>>> import numpy as np
>>> import numpy.linalg as la
>>> np.set_printoptions(precision=2, suppress=True, linewidth=140)
>>> E = np.load("test14.npy")
>>> print(E)
[[-1  6  2  2]
 [-3 -6 -2  2]
 [ 0 -9 -3  1]
 [ 1  9  3  0]
 [-3 -9 -3  3]]
>>> Uu, sv, Vh = la.svd(E)
>>> print(np.argmax(sv[:-1] / (sv[1:] + 1e-6)) + 1)
3
>>> print(sv.round(2) + 0)
[19.03  4.9   1.32  0.  ]
>>> Y = Uu[:, :3] @ np.diag(sv[:3]) @ Vh[:3]
>>> print(Y.round(2) + 0)
[[-1.  6.  2.  2.]
 [-3. -6. -2.  2.]
 [ 0. -9. -3.  1.]
 [ 1.  9.  3.  0.]
 [-3. -9. -3.  3.]]
>>> print(la.matrix_rank(Y))
3
>>> print(np.round(np.abs(E - Y).max(), 2))
0.0
>>> mat = np.load("m.npy")
>>> print(mat)
[[-3  0  0  0  0  0  0  0  0  0]
 [-2  0  0  0  0  0  0  0  0  0]
 [ 2  2 -3  0  0  0  0  0  0  0]
 [ 1 -1  3 -3  0  0  0  0  0  0]
 [ 3 -2  3 -3  1  0  0  0  0  0]
 [-2 -2 -1 -1  2  2  0  0  0  0]
 [-3  3  0  1  3  1 -1  0  0  0]
 [ 3 -3  0 -3  1  2  1  0  0  0]
 [ 2  0  3 -1 -2 -1  2 -2  3  0]
 [-1  2 -1 -3 -3  1 -2  0  3  3]]
>>> Uu, sv, Vh = la.svd(mat)
>>> V = Vh[:(sv > 1e-8).sum()]
>>> rng = np.random.default_rng(59356)
>>> x = mat[4] + 3 * mat[5] + rng.integers(2) * np.eye(10)[2]
>>> print(x)
[-3. -8.  1. -6.  7.  6.  0.  0.  0.  0.]
>>> print(la.matrix_rank(np.vstack([mat, x])))
9
>>> print(np.diag(V.T @ V))
[1.   1.   1.   1.   1.   1.   1.   0.47 0.76 0.76]
>>> print(np.round(V.T @ V, 2) + 0)
[[ 1.    0.    0.    0.    0.    0.    0.    0.    0.    0.  ]
 [ 0.    1.    0.    0.    0.    0.    0.    0.    0.    0.  ]
 [ 0.    0.    1.    0.    0.    0.    0.    0.    0.    0.  ]
 [ 0.    0.    0.    1.    0.    0.    0.    0.    0.    0.  ]
 [ 0.    0.    0.    0.    1.    0.    0.    0.    0.    0.  ]
 [ 0.    0.    0.    0.    0.    1.    0.    0.    0.    0.  ]
 [ 0.    0.    0.    0.    0.    0.    1.    0.    0.    0.  ]
 [ 0.    0.    0.    0.    0.    0.    0.    0.47 -0.35  0.35]
 [ 0.    0.    0.    0.    0.    0.    0.   -0.35  0.76  0.24]
 [ 0.    0.    0.    0.    0.    0.    0.    0.35  0.24  0.76]]
>>> K = np.load("sample19.npy")
>>> print(K)
[[ 0.87  0.   -0.43  0.75  0.73  1.16 -0.01]
 [ 1.29 -0.21  1.28 -2.16  0.93  0.23  0.19]
 [ 0.33 -0.58 -1.28 -0.27  2.26  0.39 -0.77]
 [ 0.32  0.38 -0.72  1.04  1.23 -0.67 -2.44]
 [-0.35  0.34  1.39 -0.89 -0.64 -1.19  1.79]
 [-0.22  0.47 -0.26 -1.25 -0.05 -0.12  1.64]
 [ 0.24  0.74 -0.55  0.07  1.48  1.7  -0.06]]
>>> Y = K / np.sqrt((K ** 2).mean(axis=1, keepdims=True))
>>> print(Y[2])
[ 0.31 -0.54 -1.2  -0.25  2.11  0.36 -0.72]
>>> print(la.norm(Y, axis=1))
[2.65 2.65 2.65 2.65 2.65 2.65 2.65]
>>> print(round(la.norm(E, 2) / la.norm(E), 2))
0.97
>>> print(np.argsort(-la.norm(E, axis=0).round(6), kind="stable")[:3])
[1 2 0]
>>> print(la.matrix_rank(E, rtol=0.1))
2
>>> print([round(float(x), 2) for x in la.svd(E, compute_uv=False)[:3]])
[19.03, 4.9, 1.32]
>>> print(la.cond(E) > 100)
True
>>> Y = np.array([[0, -3, 3, 3, -1, 1, -3, -3, -2, -3],
...     [-1, 3, -1, 1, 1, 1, -1, 3, 1, -2],
...     [1, -2, 3, 0, 0, 0, -1, -1, 0, 1],
...     [-3, 0, -2, -3, 0, 1, 1, -3, -3, -2],
...     [0, 1, -2, -2, -2, 2, -1, 0, 0, -3],
...     [3, -1, -2, -1, 2, -1, 2, 3, 1, -2],
...     [3, 2, 1, 3, 2, -2, 0, -1, -1, 2],
...     [1, -2, -3, 2, 2, 1, 0, 1, 1, 0],
...     [-3, -2, 0, 0, 1, -2, 0, 3, 3, 2],
...     [3, -3, -3, -2, -1, 1, -2, 3, 0, -3]])
>>> Y[-1] = Y[0]
>>> data = Y + 0.02 * np.eye(10)
>>> print(data)
[[ 0.02 -3.    3.    3.   -1.    1.   -3.   -3.   -2.   -3.  ]
 [-1.    3.02 -1.    1.    1.    1.   -1.    3.    1.   -2.  ]
 [ 1.   -2.    3.02  0.    0.    0.   -1.   -1.    0.    1.  ]
 [-3.    0.   -2.   -2.98  0.    1.    1.   -3.   -3.   -2.  ]
 [ 0.    1.   -2.   -2.   -1.98  2.   -1.    0.    0.   -3.  ]
 [ 3.   -1.   -2.   -1.    2.   -0.98  2.    3.    1.   -2.  ]
 [ 3.    2.    1.    3.    2.   -2.    0.02 -1.   -1.    2.  ]
 [ 1.   -2.   -3.    2.    2.    1.    0.    1.02  1.    0.  ]
 [-3.   -2.    0.    0.    1.   -2.    0.    3.    3.02  2.  ]
 [ 0.   -3.    3.    3.   -1.    1.   -3.   -3.   -2.   -2.98]]
>>> Uu, sv, Vh = la.svd(data)
>>> print(sv.round(2) + 0)
[12.13  9.12  6.84  6.56  5.37  4.22  3.01  1.51  0.97  0.  ]
>>> print(np.argmax(sv[:-1] / (sv[1:] + 1e-6)) + 1)
9
>>> Y = Uu[:, :9] @ np.diag(sv[:9]) @ Vh[:9]
>>> print(round(la.norm(data - Y, 2), 2), round(sv[9], 2))
0.0 0.0
>>> print(np.round(la.norm(data - Y) / la.norm(data), 2))
0.0
>>> labels = rng.permutation(10)
>>> print(labels)
[5 0 7 2 6 1 4 3 8 9]
>>> Y = data[labels][:, labels]
>>> print(round(np.trace(Y), 2))
1.2
>>> print(Y)
[[-0.98  3.    3.   -2.    2.   -1.    2.   -1.    1.   -2.  ]
 [ 1.    0.02 -3.    3.   -3.   -3.   -1.    3.   -2.   -3.  ]
 [ 1.    1.    1.02 -3.    0.   -2.    2.    2.    1.    0.  ]
 [ 0.    1.   -1.    3.02 -1.   -2.    0.    0.    0.    1.  ]
 [-2.    3.   -1.    1.    0.02  2.    2.    3.   -1.    2.  ]
 [ 1.   -1.    3.   -1.   -1.    3.02  1.    1.    1.   -2.  ]
 [ 2.    0.    0.   -2.   -1.    1.   -1.98 -2.    0.   -3.  ]
 [ 1.   -3.   -3.   -2.    1.    0.    0.   -2.98 -3.   -2.  ]
 [-2.   -3.    3.    0.    0.   -2.    1.    0.    3.02  2.  ]
 [ 1.    0.   -3.    3.   -3.   -3.   -1.    3.   -2.   -2.98]]
>>> print([round(float(x), 2) for x in la.svd(data, compute_uv=False)[:3]])
[12.13, 9.12, 6.84]
>>> print(np.argsort(-la.norm(data, axis=0).round(6), kind="stable")[:3])
[7 2 9]
>>> print(np.round(la.norm(data, 2) / la.norm(data), 2))
0.62
>>> print(la.matrix_rank(data, rtol=0.1))
8
>>> Y = data + rng.integers(-2, 3, (10, 9)) @ rng.integers(-2, 3, (9, 10))
>>> print(Y)
[[ -3.98 -18.    -1.     1.     4.     2.    -7.     8.    -3.    -2.  ]
 [  2.   -10.98 -15.    -6.     3.     2.   -17.     9.    12.    -8.  ]
 [ -4.   -13.     2.02  -8.     1.    -3.    -8.     3.     1.    -1.  ]
 [ -6.    15.     7.     6.02  -3.     3.    14.   -10.   -13.     6.  ]
 [ -3.     7.     5.     6.    -5.98   4.    13.    -4.   -11.     0.  ]
 [ -9.    -1.    -5.    -3.    -6.    10.02   3.     0.    -2.     9.  ]
 [  7.     3.     7.     0.     2.   -19.     1.02  -4.    -8.   -10.  ]
 [ -1.    -5.    -5.    -9.    -4.    -8.    -3.     2.02  -8.    -5.  ]
 [-11.     0.     8.     3.     6.    -2.     4.     6.     0.02  15.  ]
 [ -3.    -2.     5.    11.     4.     1.    -2.    -3.    -1.     3.02]]
>>> print(la.matrix_rank(Y - data, tol=1e-8))
9
>>> print(Y - data)
[[ -4. -15.  -4.  -2.   5.   1.  -4.  11.  -1.   1.]
 [  3. -14. -14.  -7.   2.   1. -16.   6.  11.  -6.]
 [ -5. -11.  -1.  -8.   1.  -3.  -7.   4.   1.  -2.]
 [ -3.  15.   9.   9.  -3.   2.  13.  -7. -10.   8.]
 [ -3.   6.   7.   8.  -4.   2.  14.  -4. -11.   3.]
 [-12.   0.  -3.  -2.  -8.  11.   1.  -3.  -3.  11.]
 [  4.   1.   6.  -3.   0. -17.   1.  -3.  -7. -12.]
 [ -2.  -3.  -2. -11.  -6.  -9.  -3.   1.  -9.  -5.]
 [ -8.   2.   8.   3.   5.   0.   4.   3.  -3.  13.]
 [ -3.   1.   2.   8.   5.   0.   1.   0.   1.   6.]]
>>> def softmax(z):
...     e = np.exp(z - z.max(axis=-1, keepdims=True))
...     return e / e.sum(axis=-1, keepdims=True)
... 
>>> print(np.round(softmax(data[8] + -2), 2) + 0)
[0.   0.   0.02 0.02 0.05 0.   0.02 0.37 0.38 0.14]
>>> print(softmax(data).sum(axis=1))
[1. 1. 1. 1. 1. 1. 1. 1. 1. 1.]
>>> print(np.round(softmax(data[8]), 2) + 0)
[0.   0.   0.02 0.02 0.05 0.   0.02 0.37 0.38 0.14]
>>> S = data @ data.T / np.sqrt(10)
>>> print(np.round(softmax(S + np.triu(np.full(S.shape, -np.inf), 1)), 2) + 0)
[[1.   0.   0.   0.   0.   0.   0.   0.   0.   0.  ]
 [0.   1.   0.   0.   0.   0.   0.   0.   0.   0.  ]
 [0.58 0.   0.42 0.   0.   0.   0.   0.   0.   0.  ]
 [0.   0.   0.   1.   0.   0.   0.   0.   0.   0.  ]
 [0.   0.   0.   0.04 0.95 0.   0.   0.   0.   0.  ]
 [0.   0.   0.   0.   0.   1.   0.   0.   0.   0.  ]
 [0.   0.   0.   0.   0.   0.   1.   0.   0.   0.  ]
 [0.   0.   0.   0.   0.   0.06 0.   0.94 0.   0.  ]
 [0.   0.   0.   0.   0.   0.   0.   0.   1.   0.  ]
 [0.5  0.   0.   0.   0.   0.   0.   0.   0.   0.5 ]]
>>> arr = np.array([[1, -1, -1, 1, -1, 1, 1, -1],
...     [1, -1, 1, -1, -1, 1, -1, 1],
...     [1, 1, 1, 1, -1, -1, -1, -1],
...     [1, -1, 1, -1, 1, -1, 1, -1],
...     [1, 1, 1, 1, 1, 1, 1, 1],
...     [1, 1, -1, -1, -1, -1, 1, 1],
...     [1, -1, -1, 1, 1, -1, -1, 1]])
>>> Y = arr / la.norm(arr, axis=1, keepdims=True)
>>> G = Y @ Y.T
>>> print(G.round(2) + 0)
[[1. 0. 0. 0. 0. 0. 0.]
 [0. 1. 0. 0. 0. 0. 0.]
 [0. 0. 1. 0. 0. 0. 0.]
 [0. 0. 0. 1. 0. 0. 0.]
 [0. 0. 0. 0. 1. 0. 0.]
 [0. 0. 0. 0. 0. 1. 0.]
 [0. 0. 0. 0. 0. 0. 1.]]
>>> print(np.degrees(np.arccos(np.clip(G[3, 6], -1, 1))))
90.0
>>> print((G - 2 * np.eye(7)).round(6).argmax(axis=1))
[1 0 0 0 0 0 0]
>>> print((np.abs(G) > 0.9).astype(int))
[[1 0 0 0 0 0 0]
 [0 1 0 0 0 0 0]
 [0 0 1 0 0 0 0]
 [0 0 0 1 0 0 0]
 [0 0 0 0 1 0 0]
 [0 0 0 0 0 1 0]
 [0 0 0 0 0 0 1]]
>>> print(arr.reshape(-1, 2))
[[ 1 -1]
 [-1  1]
 [-1  1]
 [ 1 -1]
 [ 1 -1]
 [ 1 -1]
 [-1  1]
 [-1  1]
 [ 1  1]
 [ 1  1]
 [-1 -1]
 [-1 -1]
 [ 1 -1]
 [ 1 -1]
 [ 1 -1]
 [ 1 -1]
 [ 1  1]
 [ 1  1]
 [ 1  1]
 [ 1  1]
 [ 1  1]
 [-1 -1]
 [-1 -1]
 [ 1  1]
 [ 1 -1]
 [-1  1]
 [ 1 -1]
 [-1  1]]
>>> blk = arr.reshape(7, 2, -1)
>>> print(blk.shape)
(7, 2, 4)
>>> print(np.swapaxes(blk, 1, 2)[3])
[[ 1  1]
 [-1 -1]
 [ 1  1]
 [-1 -1]]
>>> print(np.einsum("ihd,jhd->hij", blk, blk).shape)
(2, 7, 7)
>>> Y = arr / np.sqrt((arr ** 2).mean(axis=1, keepdims=True))
>>> print(arr - arr.mean(axis=1, keepdims=True))
[[ 1. -1. -1.  1. -1.  1.  1. -1.]
 [ 1. -1.  1. -1. -1.  1. -1.  1.]
 [ 1.  1.  1.  1. -1. -1. -1. -1.]
 [ 1. -1.  1. -1.  1. -1.  1. -1.]
 [ 0.  0.  0.  0.  0.  0.  0.  0.]
 [ 1.  1. -1. -1. -1. -1.  1.  1.]
 [ 1. -1. -1.  1.  1. -1. -1.  1.]]
>>> print(la.matrix_rank(arr - arr.mean(axis=1, keepdims=True)))
6
>>> print(Y[5])
[ 1.  1. -1. -1. -1. -1.  1.  1.]
>>> w1 = np.array([[2, 2, 3, -3], [3, 0, -2, -3], [-1, -3, 1, -2], [-3, -1, 3, -3]])
>>> b = np.array([0, 1, -2, 0])
>>> act = np.maximum(E @ w1 + b, 0)
>>> print(act)
[[ 8  0  0  0]
 [ 0  0  5 25]
 [ 0  9 16 30]
 [26  0  0  0]
 [ 0  1 13 33]]
>>> basis = np.array([[-2, -3, 1], [2, -1, 2], [-3, -1, -1], [2, 0, 2]])
>>> print(w1 @ basis)
[[-15 -11  -3]
 [ -6  -7  -1]
 [-11   5 -12]
 [-11   7 -14]]
>>> print((act @ basis).round(6).argmax(axis=1))
[2 2 2 2 2]
